% python3 -q
>>> import numpy as np
>>> np.set_printoptions(precision=3, suppress=True, linewidth=120, sign=" ")
>>> O, _ = np.linalg.qr(np.array([[0.5, 0.8, 0.8, 0.0, 0.0],
...     [0.8, -2.6, -1.5, -0.3, -0.6],
...     [-0.8, 0.3, -1.5, 0.3, -1.1],
...     [0.9, -0.6, 0.0, -0.2, -0.9],
...     [-0.2, 0.4, 0.7, 0.3, -0.5]]))
>>> evecs, _ = np.linalg.qr(np.array([[-0.3, -0.1, -0.7, 1.4, 0.3, 0.5, 0.6, -1.5],
...     [1.1, 1.8, 0.4, -0.5, 0.5, 0.5, -0.9, 1.1],
...     [-0.2, 0.5, -1.5, 0.6, -0.2, -1.0, 0.4, -0.4],
...     [-1.1, 0.4, -1.3, -0.7, 0.1, 1.7, 0.0, 1.5],
...     [0.6, 0.4, -2.2, -0.8, -0.3, -1.1, -2.1, -1.6],
...     [0.0, 1.6, -0.2, -0.1, -2.4, 0.7, 2.0, -1.1],
...     [0.2, -0.7, -1.3, 1.6, -2.8, -1.6, 1.5, -0.2],
...     [-1.0, -0.5, -1.7, -0.2, -0.7, -0.4, -1.8, -0.4]]))
>>> sv = 10 * 0.5 ** np.arange(5)
>>> X = O[:, :5] * sv @ evecs[:5]
>>> X
array([[ 2.459, -1.052,  0.48 , -2.215,  1.239,  0.521, -0.994, -2.187],
       [-1.1  ,  2.132,  0.707, -3.224,  3.438,  2.449,  2.617, -0.278],
       [-1.041,  1.104,  0.016,  2.563, -1.657, -3.072, -1.217,  3.08 ],
       [ 1.386,  0.054,  1.468, -3.43 ,  3.011,  1.879,  0.368, -2.648],
       [ 0.503, -0.074, -0.427,  1.346, -0.998,  0.742, -0.374,  0.616]])
>>> other = X / np.linalg.norm(X, axis=1, keepdims=True)
>>> C2 = other @ other.T
>>> C2[4]
array([-0.399, -0.607,  0.388, -0.64 ,  1.   ])
>>> np.argwhere(np.triu(np.abs(C2) > 0.95, 1))
array([], shape=(0, 2), dtype=int64)
>>> w1 = np.array([[2, 1, 1, 0, 1, 0],
...     [0, 0, 2, 1, 0, 2],
...     [2, 1, 2, 2, 1, 1],
...     [0, 0, 2, 1, 1, 2],
...     [2, 2, 0, 0, 0, 0],
...     [2, 0, 0, 2, 2, 2],
...     [1, 0, 0, 2, 2, 1],
...     [1, 1, 1, 2, 1, 1]])
>>> b = np.array([2, 2, 0, 3, 5, 5])
>>> H = np.maximum(X @ w1 + b, 0)
>>> (H > 0).mean(axis=0)
array([ 0.8,  1. ,  0.4,  0.8,  1. ,  0.8])
>>> C = np.array([[6, 2, 4], [6, 9, 7], [2, 3, 5], [8, 8, 6], [2, 8, 4], [3, 0, 6]])
>>> w1 @ C
array([[ 22,  24,  24],
       [ 18,  14,  28],
       [ 43,  43,  47],
       [ 20,  22,  32],
       [ 24,  22,  22],
       [ 38,  36,  40],
       [ 29,  34,  30],
       [ 35,  38,  38]])
>>> (H @ C).round(6).argmax(axis=1)
array([ 0,  2,  2,  0,  2])
>>> left, sv, VT = np.linalg.svd(X, full_matrices=False)
>>> sv / sv[0]
array([ 1.   ,  0.5  ,  0.25 ,  0.125,  0.063])
>>> left.shape, sv.shape, VT.shape
((5, 5), (5,), (5, 8))
>>> np.abs(left[:, 0]).round(6).argmax()
np.int64(3)
>>> sv
array([ 10.   ,   5.   ,   2.5  ,   1.25 ,   0.625])
>>> np.round(VT @ VT.T, 3) + 0
array([[ 1.,  0.,  0.,  0.,  0.],
       [ 0.,  1.,  0.,  0.,  0.],
       [ 0.,  0.,  1.,  0.,  0.],
       [ 0.,  0.,  0.,  1.,  0.],
       [ 0.,  0.,  0.,  0.,  1.]])
>>> np.round(left.T @ left, 3) + 0
array([[ 1.,  0.,  0.,  0.,  0.],
       [ 0.,  1.,  0.,  0.,  0.],
       [ 0.,  0.,  1.,  0.,  0.],
       [ 0.,  0.,  0.,  1.,  0.],
       [ 0.,  0.,  0.,  0.,  1.]])
>>> K = np.load("out12.npy")
>>> K
array([[  3.172,  -1.018,   0.964],
       [ -4.599,   0.999,  -1.623],
       [-11.45 ,  -1.035,  -9.179],
       [-10.337,  -0.928,  -6.738],
       [  0.529,  -2.558,  -1.863]])
>>> def softmax(z):
...     e = np.exp(z - z.max(axis=-1, keepdims=True))
...     return e / e.sum(axis=-1, keepdims=True)
... 
>>> softmax(K[4])
array([ 0.879,  0.04 ,  0.08 ])
>>> np.round(softmax(10 * K[4]), 3) + 0
array([ 1.,  0.,  0.])
>>> softmax(K[4] + 4)
array([ 0.879,  0.04 ,  0.08 ])
>>> scores = K @ K.T / np.sqrt(3)
>>> softmax(scores)[4] @ K
array([-9.981, -1.202, -8.156])
>>> np.round(softmax(scores), 3) + 0
array([[ 0.996,  0.   ,  0.   ,  0.   ,  0.004],
       [ 0.   ,  0.   ,  0.994,  0.006,  0.   ],
       [ 0.   ,  0.   ,  1.   ,  0.   ,  0.   ],
       [ 0.   ,  0.   ,  1.   ,  0.   ,  0.   ],
       [ 0.001,  0.   ,  0.814,  0.071,  0.114]])
